% python3 -q
>>> import numpy as np
>>> np.set_printoptions(precision=2, suppress=True, linewidth=100, sign=" ")
>>> tidy = lambda a: np.round(a, 2) + 0
>>> arr = np.array([[0, 0, 0, 1], [1, 0, 0, 0], [0, 0, 1, 0], [0, 1, 0, 0]])
>>> arr
array([[ 0,  0,  0,  1],
       [ 1,  0,  0,  0],
       [ 0,  0,  1,  0],
       [ 0,  1,  0,  0]])
>>> rng = np.random.default_rng(8)
>>> z = rng.permutation(4)
>>> z
array([ 3,  1,  2,  0])
>>> M2 = arr[z][:, z]
>>> M2
array([[ 0,  1,  0,  0],
       [ 0,  0,  0,  1],
       [ 0,  0,  1,  0],
       [ 1,  0,  0,  0]])
>>> print(tidy(np.linalg.det(M2)), tidy(np.linalg.det(arr[z])))
1.0 -1.0
>>> print(tidy(np.sort(np.abs(np.linalg.eigvals(M2)))))
[ 1.  1.  1.  1.]
>>> W0 = np.loadtxt("run19.csv", delimiter=",")
>>> tidy(W0)
array([[-0.12,  0.95, -0.14],
       [-0.55,  0.06, -0.37],
       [ 0.74,  0.27,  0.16],
       [ 0.37, -0.13, -0.91]])
>>> def softmax(z):
...     e = np.exp(z - z.max(axis=-1, keepdims=True))
...     return e / e.sum(axis=-1, keepdims=True)
... 
>>> tidy(softmax(10 * arr[2]))
array([ 0.,  0.,  1.,  0.])
>>> tidy(softmax(arr[2]))
array([ 0.17,  0.17,  0.48,  0.17])
>>> scores = arr @ arr.T / np.sqrt(4)
>>> tidy(softmax(scores)[2] @ arr)
array([ 0.22,  0.22,  0.35,  0.22])
>>> cov = W0.T @ W0
>>> print(tidy(np.linalg.svd(W0, compute_uv=False) ** 2))
[ 1.  1.  1.]
>>> np.allclose(cov, cov.T)
True
>>> tidy(cov)
array([[ 1.,  0.,  0.],
       [ 0.,  1.,  0.],
       [ 0.,  0.,  1.]])
>>> np.linalg.matrix_rank(cov)
np.int64(3)
>>> tidy(np.diag(cov))
array([ 1.,  1.,  1.])
>>> P = W0 @ np.linalg.solve(W0.T @ W0, W0.T)
>>> print(tidy(np.linalg.eigvalsh(P)))
[ 0.  1.  1.  1.]
>>> print(tidy((np.eye(4) - P) @ W0))
[[ 0.  0.  0.]
 [ 0.  0.  0.]
 [ 0.  0.  0.]
 [ 0.  0.  0.]]
>>> arr @ np.ones(4)
array([ 1.,  1.,  1.,  1.])
>>> tidy(np.sort(np.abs(np.linalg.eigvals(arr)))[::-1])
array([ 1.,  1.,  1.,  1.])
>>> arr.sum(axis=1)
array([ 1,  1,  1,  1])
>>> pr = np.eye(4)[3]
>>> for _ in range(6):
...     pr = pr @ arr
...     print(pr.round(2))
... 
[ 0.  1.  0.  0.]
[ 1.  0.  0.  0.]
[ 0.  0.  0.  1.]
[ 0.  1.  0.  0.]
[ 1.  0.  0.  0.]
[ 0.  0.  0.  1.]
>>> left, sigma, VT = np.linalg.svd(W0, full_matrices=False)
>>> tidy(np.cumsum(sigma ** 2) / np.sum(sigma ** 2))
array([ 0.33,  0.67,  1.  ])
>>> tidy(left.T @ left)
array([[ 1.,  0.,  0.],
       [ 0.,  1.,  0.],
       [ 0.,  0.,  1.]])
>>> np.allclose(left * sigma @ VT, W0)
True
>>> tidy(sigma)
array([ 1.,  1.,  1.])
>>> left.shape, sigma.shape, VT.shape
((4, 3), (3,), (3, 3))
>>> tidy(left.T @ W0 @ VT.T)
array([[ 1.,  0.,  0.],
       [ 0.,  1.,  0.],
       [ 0.,  0.,  1.]])
>>> tidy(sigma / sigma[0])
array([ 1.,  1.,  1.])
>>> (sigma > 1e-8).sum()
np.int64(3)
>>> tidy(np.sqrt((sigma ** 2).sum())), tidy(np.linalg.norm(W0))
(np.float64(1.73), np.float64(1.73))
